In [1]: import numpy as np

In [2]: import numpy.linalg as la

In [3]: np.set_printoptions(precision=2, suppress=True, linewidth=120, floatmode="fixed")

In [4]: M = np.load("dump.npy")

In [5]: M
Out[5]: 
array([[ -7.87,  -4.11,  -5.96],
       [ -5.70,  -0.92,  -5.23],
       [ -3.05,   5.22,  -4.35],
       [ -8.01,  -5.02,  -6.00],
       [ -0.13,   4.45,  -3.38],
       [ -0.64,  -0.51,  -3.55],
       [ -4.11,   0.65,  -4.70],
       [ -3.39,   4.29,  -4.46],
       [ -2.18,   4.21,  -4.06],
       [ -0.46,   1.98,  -3.49],
       [ -3.96,   4.70,  -4.65],
       [ -4.87,   3.55,  -4.96],
       [ -3.13,   3.75,  -4.38],
       [ -6.24,   2.51,  -5.41],
       [ -3.28,   2.86,  -4.43],
       [ -0.85,   4.75,  -3.62],
       [ -2.72,  -0.71,  -4.24],
       [ -2.08,  -2.21,  -4.03],
       [ -7.41,  -5.26,  -5.80],
       [ -9.12,  -6.14,  -6.37],
       [ -7.33,  -3.59,  -5.78],
       [ -8.77,  -5.12,  -6.26],
       [ -5.53,   2.95,  -5.18],
       [ -1.62,   3.75,  -3.87],
       [ -6.47,  -4.67,  -5.49],
       [ -8.57,  -1.67,  -6.19],
       [ -6.29,  -3.09,  -5.43],
       [ -6.97,  -1.17,  -5.66],
       [ -4.77,  -0.42,  -4.92],
       [ -0.80,   7.08,  -3.60],
       [ -3.66,  -1.22,  -4.55],
       [ -2.02,  -1.30,  -4.01],
       [ -6.59,   1.71,  -5.53],
       [-11.35,  -9.51,  -7.12]])

In [6]: np.count_nonzero(M)
Out[6]: np.int64(102)

In [7]: la.matrix_rank(M)
Out[7]: np.int64(3)

In [8]: np.unravel_index(np.abs(M).argmax(), M.shape)
Out[8]: (np.int64(33), np.int64(0))

In [9]: la.rank(M)
---------------------------------------------------------------------------
AttributeError                            Traceback (most recent call last)
Cell In[9], line 1
----> 1 la.rank(M)

AttributeError: module 'numpy.linalg' has no attribute 'rank'

In [10]: M.shape
Out[10]: (34, 3)

In [11]: M[:, 3]
---------------------------------------------------------------------------
IndexError                                Traceback (most recent call last)
Cell In[11], line 1
----> 1 M[:, 3]

IndexError: index 3 is out of bounds for axis 1 with size 3
